>>> import numpy as np
>>> import numpy.linalg as la
>>> np.set_printoptions(suppress=True, linewidth=160)
>>> arr = np.loadtxt("w.csv", delimiter=",")
>>> arr
array([[-1.9, -0.2, -2.6,  0.3, -0.5,  1.7, -0.7],
       [ 0.4,  1.9,  0.1,  1.1,  0.9,  0.1,  0.1],
       [ 0.8,  0. , -2.9, -1.2, -1.1,  1.7, -0.1],
       [ 0.7, -2.2, -0.9, -1.1, -1.2,  1.2, -0.1],
       [ 1.2,  1.1, -1.1,  0. , -1.3,  1.1, -0.4],
       [ 0.8, -1.5, -0.6, -1.1, -1.6,  2.3,  0.9],
       [ 0.2,  1.6, -1.4, -0.4,  0.1, -1.8, -0.5],
       [-1.6, -0.2, -1.4,  1.6,  1.4, -0.1, -1.8]])
>>> w1 = np.array([[1, -3], [1, 4], [2, 2], [-3, -3], [5, -2], [-1, 1], [-3, 1]])
>>> beta = np.array([0, 1])
>>> H = np.maximum(arr @ w1 + beta, 0)
>>> H.round(4)
array([[0. , 1.8],
       [3.3, 2.7],
       [0. , 0.2],
       [0. , 0. ],
       [0. , 2.9],
       [0. , 1.1],
       [4. , 2.7],
       [3.1, 0. ]])
>>> (H > 0).mean(axis=0)
array([0.375, 0.75 ])
>>> (H > 0).astype(int)
array([[0, 1],
       [1, 1],
       [0, 1],
       [0, 0],
       [0, 1],
       [0, 1],
       [1, 1],
       [1, 0]])
>>> la.matrix_rank(H)
np.int64(2)
>>> Z = np.array([[0, -4], [2, 5]])
>>> print(w1 @ Z)
[[ -6 -19]
 [  8  16]
 [  4   2]
 [ -6  -3]
 [ -4 -30]
 [  2   9]
 [  2  17]]
>>> (H @ Z).round(6).argmax(axis=1)
array([1, 0, 1, 0, 1, 1, 0, 0])
>>> th = np.radians(180)
>>> r_ = np.eye(2)
>>> r_[1, 1] = r_[0, 0] = np.cos(th)
>>> r_[1, 0], r_[0, 1] = -np.sin(th), np.sin(th)
>>> r_.round(4) + 0
array([[-1.,  0.],
       [ 0., -1.]])
>>> other = H @ r_.T
>>> other.round(4) + 0
array([[ 0. , -1.8],
       [-3.3, -2.7],
       [ 0. , -0.2],
       [ 0. ,  0. ],
       [ 0. , -2.9],
       [ 0. , -1.1],
       [-4. , -2.7],
       [-3.1,  0. ]])
>>> np.round(la.det(r_), 4), np.trace(r_)
(np.float64(1.0), np.float64(-2.0))
>>> np.allclose(la.norm(H, axis=1), la.norm(other, axis=1))
True
>>> vec = np.array([5, 4, -1, -5, 5, -4, 2])
>>> rhs = arr @ vec
>>> beta, lr = np.zeros(7), 1 / la.norm(arr, 2) ** 2
>>> for i in range(20):
...     beta -= lr * arr.T @ (arr @ beta - rhs)
...     if i % 5 == 0: print(i, round(la.norm(arr @ beta - rhs), 4))
... 
0 18.9029
5 6.5898
10 4.9009
15 4.1971
>>> beta.round(4)
array([ 4.3195,  4.0317, -0.4882, -2.8451,  1.2873, -5.0192,  1.4887])
>>> proj = arr @ la.solve(arr.T @ arr, arr.T)
>>> round(np.trace(proj), 4)
np.float64(7.0)
>>> X = np.load("dump.npy")
>>> X
array([[5., 1., 0., 0., 0., 0., 0., 0., 0.],
       [0., 5., 1., 0., 0., 0., 0., 0., 0.],
       [0., 0., 5., 1., 0., 0., 0., 0., 0.],
       [0., 0., 0., 5., 1., 0., 0., 0., 0.],
       [0., 0., 0., 0., 5., 1., 0., 0., 0.],
       [0., 0., 0., 0., 0., 5., 1., 0., 0.],
       [0., 0., 0., 0., 0., 0., 5., 1., 0.],
       [0., 0., 0., 0., 0., 0., 0., 5., 1.],
       [0., 0., 0., 0., 0., 0., 0., 0., 5.]])
>>> other = la.inv(X)
>>> print(np.round(la.det(X) * la.det(other), 4))
1.0
>>> np.round(la.inv(other), 4) + 0
array([[5., 1., 0., 0., 0., 0., 0., 0., 0.],
       [0., 5., 1., 0., 0., 0., 0., 0., 0.],
       [0., 0., 5., 1., 0., 0., 0., 0., 0.],
       [0., 0., 0., 5., 1., 0., 0., 0., 0.],
       [0., 0., 0., 0., 5., 1., 0., 0., 0.],
       [0., 0., 0., 0., 0., 5., 1., 0., 0.],
       [0., 0., 0., 0., 0., 0., 5., 1., 0.],
       [0., 0., 0., 0., 0., 0., 0., 5., 1.],
       [0., 0., 0., 0., 0., 0., 0., 0., 5.]])
>>> Q, V = la.qr(X[:, :8])[0], la.qr(X[:, 8:])[0]
>>> sv = la.svd(Q.T @ V, compute_uv=False)
>>> np.round(np.degrees(np.arccos(sv.clip(0, 1))), 4)
array([78.6901])
>>> f = np.array([-2, 2, 7])
>>> np.correlate(X[8], X[5], "full")
array([ 0.,  0.,  0.,  0.,  0.,  0.,  0.,  0.,  0.,  0.,  5., 25.,  0.,  0.,  0.,  0.,  0.])
>>> X @ X
array([[25., 10.,  1.,  0.,  0.,  0.,  0.,  0.,  0.],
       [ 0., 25., 10.,  1.,  0.,  0.,  0.,  0.,  0.],
       [ 0.,  0., 25., 10.,  1.,  0.,  0.,  0.,  0.],
       [ 0.,  0.,  0., 25., 10.,  1.,  0.,  0.,  0.],
       [ 0.,  0.,  0.,  0., 25., 10.,  1.,  0.,  0.],
       [ 0.,  0.,  0.,  0.,  0., 25., 10.,  1.,  0.],
       [ 0.,  0.,  0.,  0.,  0.,  0., 25., 10.,  1.],
       [ 0.,  0.,  0.,  0.,  0.,  0.,  0., 25., 10.],
       [ 0.,  0.,  0.,  0.,  0.,  0.,  0.,  0., 25.]])
>>> print(la.matrix_rank(X - X[0, 0] * np.eye(9)))
8
>>> data = np.load("arr.npy")
>>> data
array([[5, 0, 3, 0, 4, 3, 2, 4, 5, 5],
       [5, 5, 0, 3, 0, 4, 3, 2, 4, 5],
       [5, 5, 5, 0, 3, 0, 4, 3, 2, 4],
       [4, 5, 5, 5, 0, 3, 0, 4, 3, 2],
       [2, 4, 5, 5, 5, 0, 3, 0, 4, 3],
       [3, 2, 4, 5, 5, 5, 0, 3, 0, 4],
       [4, 3, 2, 4, 5, 5, 5, 0, 3, 0],
       [0, 4, 3, 2, 4, 5, 5, 5, 0, 3],
       [3, 0, 4, 3, 2, 4, 5, 5, 5, 0],
       [0, 3, 0, 4, 3, 2, 4, 5, 5, 5]])
>>> other = np.array([[-1, 2],
...     [-1, -1],
...     [0, 1],
...     [0, 1],
...     [1, 1],
...     [-2, 1],
...     [0, 2],
...     [-2, 1],
...     [1, 0],
...     [-2, -1]])
>>> la.matrix_rank(np.vstack([data, other.T]))
np.int64(10)
>>> np.einsum("ij->j", data)
array([31, 31, 31, 31, 31, 31, 31, 31, 31, 31])
>>> np.einsum("ij,ij->i", data, data)
array([129, 129, 129, 129, 129, 129, 129, 129, 129, 129])
>>> print(np.einsum("ik,kj->ji", data, other))
[[-20 -28 -19 -24  -3 -24  -9 -26 -14 -19]
 [ 23  15  20  18  18  22  31  22  34  14]]
>>> print(other.T @ data.T)
[[-20 -28 -19 -24  -3 -24  -9 -26 -14 -19]
 [ 23  15  20  18  18  22  31  22  34  14]]
>>> Q, r_ = la.qr(data)
>>> np.trace(Q @ Q.T)
np.float64(10.0)
>>> np.round(Q @ r_, 4) + 0
array([[5., 0., 3., 0., 4., 3., 2., 4., 5., 5.],
       [5., 5., 0., 3., 0., 4., 3., 2., 4., 5.],
       [5., 5., 5., 0., 3., 0., 4., 3., 2., 4.],
       [4., 5., 5., 5., 0., 3., 0., 4., 3., 2.],
       [2., 4., 5., 5., 5., 0., 3., 0., 4., 3.],
       [3., 2., 4., 5., 5., 5., 0., 3., 0., 4.],
       [4., 3., 2., 4., 5., 5., 5., 0., 3., 0.],
       [0., 4., 3., 2., 4., 5., 5., 5., 0., 3.],
       [3., 0., 4., 3., 2., 4., 5., 5., 5., 0.],
       [0., 3., 0., 4., 3., 2., 4., 5., 5., 5.]])
>>> blk = np.stack([data, 5 * data, data[::-1]])
>>> print(np.round(la.norm(blk, axis=(1, 2)), 4))
[ 35.9166 179.5828  35.9166]
>>> la.matrix_rank(blk.reshape(3, -1))
np.int64(2)
>>> print(blk.shape)
(3, 10, 10)
>>> blk.sum(axis=0)
array([[30,  3, 18,  4, 27, 20, 16, 29, 35, 35],
       [33, 30,  4, 21,  2, 28, 23, 17, 29, 30],
       [30, 34, 33,  2, 22,  5, 29, 23, 12, 27],
       [28, 33, 32, 34,  5, 23,  5, 24, 21, 12],
       [15, 26, 34, 35, 35,  5, 18,  3, 24, 22],
       [20, 16, 29, 35, 35, 30,  3, 18,  4, 27],
       [28, 23, 17, 29, 30, 33, 30,  4, 21,  2],
       [ 5, 29, 23, 12, 27, 30, 34, 33,  2, 22],
       [23,  5, 24, 21, 12, 28, 33, 32, 34,  5],
       [ 5, 18,  3, 24, 22, 15, 26, 34, 35, 35]])
>>> other = np.c_[arr[:, :2] @ np.array([[-6, 1], [7, 7]]), np.array([6, -8, 0, 0, -8, 2, -6, -3])]
>>> other.round(4)
array([[ 10. ,  -3.3,   6. ],
       [ 10.9,  13.7,  -8. ],
       [ -4.8,   0.8,   0. ],
       [-19.6, -14.7,   0. ],
       [  0.5,   8.9,  -8. ],
       [-15.3,  -9.7,   2. ],
       [ 10. ,  11.4,  -6. ],
       [  8.2,  -3. ,  -3. ]])
>>> la.matrix_rank(other)
np.int64(3)
>>> la.matrix_rank(np.c_[arr, other])
np.int64(8)
>>> print(np.round(la.norm(other - arr @ la.lstsq(arr, other)[0], axis=0), 4) + 0)
[0.     0.     0.2045]
>>> np.round(la.lstsq(arr, other[:, 0])[0], 4) + 0
array([-6.,  7.,  0.,  0.,  0.,  0.,  0.])
